$ python3 -q
>>> import numpy as np
>>> from numpy import linalg as LA
>>> np.set_printoptions(suppress=True, linewidth=140)
>>> tidy = lambda a: np.round(a, 2) + 0
>>> F = np.load("dump.npy")
>>> F
array([[ 3, -3, -2,  2,  2],
       [-3,  3, -3, -2,  2],
       [-2, -3,  3, -3, -2],
       [ 2, -2, -3,  3, -3],
       [ 2,  2, -2, -3,  3]])
>>> # equal to its transpose
>>> P = np.triu(np.array([[1, 1, 3, 1, 0],
...     [0, 0, 1, 1, -2],
...     [2, 1, 1, -2, -2],
...     [0, -3, -2, 2, 2],
...     [1, -2, 3, 1, -3]]), 1) + np.eye(5)
>>> M2 = P @ F @ LA.inv(P)
>>> LA.matrix_rank(M2)
np.int64(5)
>>> np.trace(M2), np.trace(F)
(np.float64(15.0), np.int64(15))
>>> tidy(LA.det(M2))
np.float64(2200.0)
>>> tidy(np.poly(M2))
array([    1.,   -15.,    30.,   314.,  -580., -2200.])
>>> P @ F - F @ P
array([[ -7., -11.,  -3., -12., -21.],
       [ -4.,  -6.,  10.,   0.,  -7.],
       [ -8.,   2.,  19.,  11.,   6.],
       [  4.,   2.,  -8., -12., -10.],
       [  0.,  -2.,  -8.,  -8.,   6.]])
>>> tidy(LA.det(F))
np.float64(2200.0)
>>> np.allclose(F, F.T)
True
>>> F.inv()
Traceback (most recent call last):
  File "<python-input-16>", line 1, in <module>
    F.inv()
    ^^^^^
AttributeError: 'numpy.ndarray' object has no attribute 'inv'
>>> (F + F.T) / 2
array([[ 3., -3., -2.,  2.,  2.],
       [-3.,  3., -3., -2.,  2.],
       [-2., -3.,  3., -3., -2.],
       [ 2., -2., -3.,  3., -3.],
       [ 2.,  2., -2., -3.,  3.]])
>>> tidy(np.abs(LA.eigvals(F)).max())
np.float64(8.39)
>>> rng = np.random.default_rng(248025)
>>> z = rng.permutation(5)
>>> z
array([4, 1, 0, 2, 3])
>>> M2 = F[z][:, z]
>>> M2
array([[ 3,  2,  2, -2, -3],
       [ 2,  3, -3, -3, -2],
       [ 2, -3,  3, -2,  2],
       [-2, -3, -2,  3, -3],
       [-3, -2,  2, -3,  3]])
>>> vals, evecs = LA.eig(F)
>>> tidy(F @ evecs[:, 0] - vals[0] * evecs[:, 0])
array([0., 0., 0., 0., 0.])
>>> tidy(vals)
array([-2.39, -3.17,  4.54,  8.39,  7.64])
>>> tidy(np.sort(LA.eigvals(F.T)))
array([-3.17, -2.39,  4.54,  7.64,  8.39])
>>> tidy(np.prod(vals))
np.float64(2200.0)
>>> vals, evecs = LA.eigh(F)
>>> (vals > 1e-8).sum(), (vals < -1e-8).sum()
(np.int64(3), np.int64(2))
>>> tidy(vals.sum()), np.trace(F)
(np.float64(15.0), np.int64(15))
>>> tidy(evecs.T @ F @ evecs)
array([[-3.17,  0.  ,  0.  ,  0.  ,  0.  ],
       [ 0.  , -2.39,  0.  ,  0.  ,  0.  ],
       [ 0.  ,  0.  ,  4.54,  0.  ,  0.  ],
       [ 0.  ,  0.  ,  0.  ,  7.64,  0.  ],
       [ 0.  ,  0.  ,  0.  ,  0.  ,  8.39]])
>>> E = np.load("x.npy")
>>> tidy(E)
array([[0.11, 0.33, 0.  , 0.  , 0.33, 0.22, 0.  ],
       [0.11, 0.22, 0.  , 0.11, 0.33, 0.  , 0.22],
       [0.  , 0.  , 0.33, 0.22, 0.22, 0.11, 0.11],
       [0.  , 0.  , 0.38, 0.12, 0.25, 0.12, 0.12],
       [0.08, 0.17, 0.  , 0.08, 0.33, 0.17, 0.17],
       [0.25, 0.17, 0.  , 0.25, 0.17, 0.17, 0.  ],
       [0.17, 0.08, 0.17, 0.08, 0.08, 0.17, 0.25]])
>>> left, sigma, Vt = LA.svd(E, full_matrices=False)
>>> np.allclose(left * sigma @ Vt, E)
True
>>> left.shape, sigma.shape, Vt.shape
((7, 7), (7,), (7, 7))
>>> (sigma > 1e-8).sum()
np.int64(7)
>>> tidy(np.cumsum(sigma ** 2) / np.sum(sigma ** 2))
array([0.69, 0.87, 0.93, 0.97, 0.99, 1.  , 1.  ])
>>> tidy(left.T @ E @ Vt.T)
array([[1.05, 0.  , 0.  , 0.  , 0.  , 0.  , 0.  ],
       [0.  , 0.53, 0.  , 0.  , 0.  , 0.  , 0.  ],
       [0.  , 0.  , 0.29, 0.  , 0.  , 0.  , 0.  ],
       [0.  , 0.  , 0.  , 0.26, 0.  , 0.  , 0.  ],
       [0.  , 0.  , 0.  , 0.  , 0.2 , 0.  , 0.  ],
       [0.  , 0.  , 0.  , 0.  , 0.  , 0.1 , 0.  ],
       [0.  , 0.  , 0.  , 0.  , 0.  , 0.  , 0.04]])
>>> np.abs(left[:, 0]).round(6).argmax()
np.int64(0)
>>> tidy(sigma)
array([1.05, 0.53, 0.29, 0.26, 0.2 , 0.1 , 0.04])
>>> tidy(np.sqrt((sigma ** 2).sum())), tidy(LA.norm(E))
(np.float64(1.26), np.float64(1.26))
>>> tidy(LA.matrix_power(E, 100))
array([[0.11, 0.14, 0.1 , 0.12, 0.26, 0.14, 0.13],
       [0.11, 0.14, 0.1 , 0.12, 0.26, 0.14, 0.13],
       [0.11, 0.14, 0.1 , 0.12, 0.26, 0.14, 0.13],
       [0.11, 0.14, 0.1 , 0.12, 0.26, 0.14, 0.13],
       [0.11, 0.14, 0.1 , 0.12, 0.26, 0.14, 0.13],
       [0.11, 0.14, 0.1 , 0.12, 0.26, 0.14, 0.13],
       [0.11, 0.14, 0.1 , 0.12, 0.26, 0.14, 0.13]])
>>> E @ np.ones(7)
array([1., 1., 1., 1., 1., 1., 1.])
>>> tidy(E.sum(axis=1))
array([1., 1., 1., 1., 1., 1., 1.])
>>> tidy(np.sort(np.abs(LA.eigvals(E)))[::-1])
array([1.  , 0.45, 0.21, 0.21, 0.14, 0.13, 0.08])
>>> p = np.eye(7)[4]
>>> for _ in range(5):
...     p = p @ E
...     print(p.round(2))
... 
[0.08 0.17 0.   0.08 0.33 0.17 0.17]
[0.12 0.16 0.06 0.11 0.26 0.14 0.14]
[0.11 0.16 0.09 0.11 0.26 0.14 0.14]
[0.11 0.15 0.09 0.12 0.26 0.14 0.14]
[0.11 0.15 0.1  0.12 0.26 0.14 0.14]
>>> M2 = LA.inv(E)
>>> tidy(LA.cond(E))
np.float64(29.8)
>>> tidy(LA.det(E) * LA.det(M2))
np.float64(1.0)
>>> np.allclose(M2, E.T)
False
>>> LA.determinant(E)
Traceback (most recent call last):
  File "<python-input-54>", line 1, in <module>
    LA.determinant(E)
    ^^^^^^^^^^^^^^
AttributeError: module 'numpy.linalg' has no attribute 'determinant'
>>> tidy(np.trace(E))
np.float64(1.54)
>>> tidy((E + E.T) / 2)
array([[0.11, 0.22, 0.  , 0.  , 0.21, 0.24, 0.08],
       [0.22, 0.22, 0.  , 0.06, 0.25, 0.08, 0.15],
       [0.  , 0.  , 0.33, 0.3 , 0.11, 0.06, 0.14],
       [0.  , 0.06, 0.3 , 0.12, 0.17, 0.19, 0.1 ],
       [0.21, 0.25, 0.11, 0.17, 0.33, 0.17, 0.12],
       [0.24, 0.08, 0.06, 0.19, 0.17, 0.17, 0.08],
       [0.08, 0.15, 0.14, 0.1 , 0.12, 0.08, 0.25]])
>>> tidy(np.sort(np.abs(LA.eigvals(E))))
array([0.08, 0.13, 0.14, 0.21, 0.21, 0.45, 1.  ])
>>> m1 = np.load("case1.npy")
>>> m1
array([[0., 3.],
       [3., 0.]])
>>> M2 = m1 / LA.norm(m1, axis=1, keepdims=True)
>>> C2 = M2 @ M2.T
>>> np.degrees(np.arccos(np.clip(C2[0, 1], -1, 1)))
np.float64(90.0)
>>> C2[0]
array([1., 0.])
>>> C2
array([[1., 0.],
       [0., 1.]])
>>> (C2 - 2 * np.eye(2)).round(6).argmax(axis=1)
array([1, 0])
>>> tidy(LA.norm(M2, axis=1))
array([1., 1.])
>>> mat = np.load("w.npy")
>>> mat
array([[1, 0, 0],
       [0, 2, 0],
       [0, 0, 0]])
>>> # 3 blocks once reordered
>>> vals, evecs = LA.eigvalsh(mat)
Traceback (most recent call last):
  File "<python-input-70>", line 1, in <module>
    vals, evecs = LA.eigvalsh(mat)
    ^^^^^^^^^^^
ValueError: too many values to unpack (expected 2)
>>> vals, evecs = LA.eigh(mat)
>>> evecs.T @ mat @ evecs
array([[0., 0., 0.],
       [0., 1., 0.],
       [0., 0., 2.]])
>>> tidy(LA.eigvalsh(mat @ mat))
array([0., 1., 4.])
>>> evecs.T @ evecs
array([[1., 0., 0.],
       [0., 1., 0.],
       [0., 0., 1.]])
>>> evecs @ np.diag(vals) @ evecs.T
array([[1., 0., 0.],
       [0., 2., 0.],
       [0., 0., 0.]])
>>> left, sigma, Vt = LA.svd(mat, full_matrices=False)
>>> left.shape, sigma.shape, Vt.shape
((3, 3), (3,), (3, 3))
>>> np.allclose(left * sigma @ Vt, mat)
True
>>> np.cumsum(sigma ** 2) / np.sum(sigma ** 2)
array([0.8, 1. , 1. ])
>>> np.abs(Vt[0])
array([0., 1., 0.])
>>> np.abs(left[:, 0]).round(6).argmax()
np.int64(1)
>>> (sigma > 1e-8).sum()
np.int64(2)
>>> left.T @ mat @ Vt.T
array([[2., 0., 0.],
       [0., 1., 0.],
       [0., 0., 0.]])
>>> M = np.load("arr.npy")
>>> M
array([[-3.5,  1.3,  1.1,  1.1],
       [ 1. ,  0.3,  0.6,  1. ],
       [-2.5,  0.5,  0.2, -1.7],
       [-8. ,  0. , -0.4, -0.5],
       [10.5,  2.1,  2.3, -0.5]])
>>> left, sigma, Vt = LA.svd(M)
>>> np.argmax(sigma[:-1] / (sigma[1:] + 1e-6)) + 1
np.int64(3)
>>> M2 = left[:, :3] @ np.diag(sigma[:3]) @ Vt[:3]
>>> tidy(LA.norm(M - M2) / LA.norm(M))
np.float64(0.01)
>>> LA.matrix_rank(M, rtol=0.05)
np.int64(3)
>>> tidy(LA.norm(M - M2, 2)), tidy(sigma[3])
(np.float64(0.14), np.float64(0.14))
>>> x = np.array([-2, 2, -3, 1, 3, 2, -1])
>>> a = np.maximum(E @ x, 0)
>>> tidy(np.maximum(E @ (3 * x), 0))
array([5.67, 3.33, 0.  , 0.  , 4.25, 2.75, 0.  ])
>>> W0 = np.load("test11.npy")
>>> tidy(W0)
array([[ -7.09,   3.14, -52.03, -37.54, -46.  ],
       [ -5.76,   2.07, -30.47, -18.59, -24.99],
       [ -5.27,   1.73, -24.41, -13.59, -19.28],
       [ -5.02,   1.57, -21.74, -11.47, -16.81],
       [ -4.  ,   1.  , -12.99,  -4.99,  -8.99],
       [ -3.94,   0.97, -12.59,  -4.72,  -8.65],
       [ -3.23,   0.65,  -8.38,  -2.12,  -5.19],
       [ -2.61,   0.43,  -5.73,  -0.8 ,  -3.19],
       [ -2.29,   0.33,  -4.61,  -0.38,  -2.43],
       [ -1.34,   0.11,  -2.2 ,   0.11,  -1.01],
       [ -0.98,   0.06,  -1.52,   0.11,  -0.69],
       [ -0.69,   0.03,  -1.05,   0.07,  -0.48],
       [ -0.09,   0.  ,  -0.13,   0.  ,  -0.06],
       [  0.61,   0.02,   0.97,   0.12,   0.56],
       [  1.01,   0.06,   1.71,   0.4 ,   1.1 ],
       [  1.06,   0.07,   1.81,   0.45,   1.18],
       [  2.49,   0.39,   6.06,   3.73,   5.21],
       [  2.59,   0.42,   6.47,   4.12,   5.64],
       [  3.31,   0.68,  10.17,   7.83,   9.63],
       [  4.01,   1.01,  15.1 ,  13.1 ,  15.11],
       [  4.03,   1.02,  15.26,  13.28,  15.29],
       [  4.18,   1.09,  16.46,  14.6 ,  16.64],
       [  4.28,   1.15,  17.37,  15.61,  17.68],
       [  4.59,   1.32,  20.28,  18.85,  20.98],
       [  5.21,   1.7 ,  27.2 ,  26.68,  28.9 ],
       [  5.51,   1.9 ,  31.04,  31.08,  33.31],
       [  5.52,   1.91,  31.27,  31.34,  33.58],
       [  5.72,   2.05,  34.08,  34.56,  36.81],
       [  6.33,   2.51,  43.76,  45.75,  47.99],
       [  7.46,   3.48,  66.53,  72.26,  74.37],
       [  7.84,   3.84,  75.89,  83.19,  85.23],
       [  7.85,   3.86,  76.22,  83.57,  85.61]])
>>> tidy(LA.norm(W0, 2))
np.float64(298.62)
>>> tidy(W0[30] @ W0[1])
np.float64(-6025.49)
>>> tidy(LA.norm(W0) ** 2 / LA.norm(W0, 2) ** 2)
np.float64(1.01)
>>> tidy(LA.norm(W0, 1)), tidy(LA.norm(W0, np.inf))
(np.float64(675.49), np.float64(257.11))
>>> tidy(LA.norm(W0, axis=0))
array([ 25.47,   9.58, 168.96, 168.67, 179.15])
>>> tidy(LA.norm(W0, "nuc"))
np.float64(330.52)
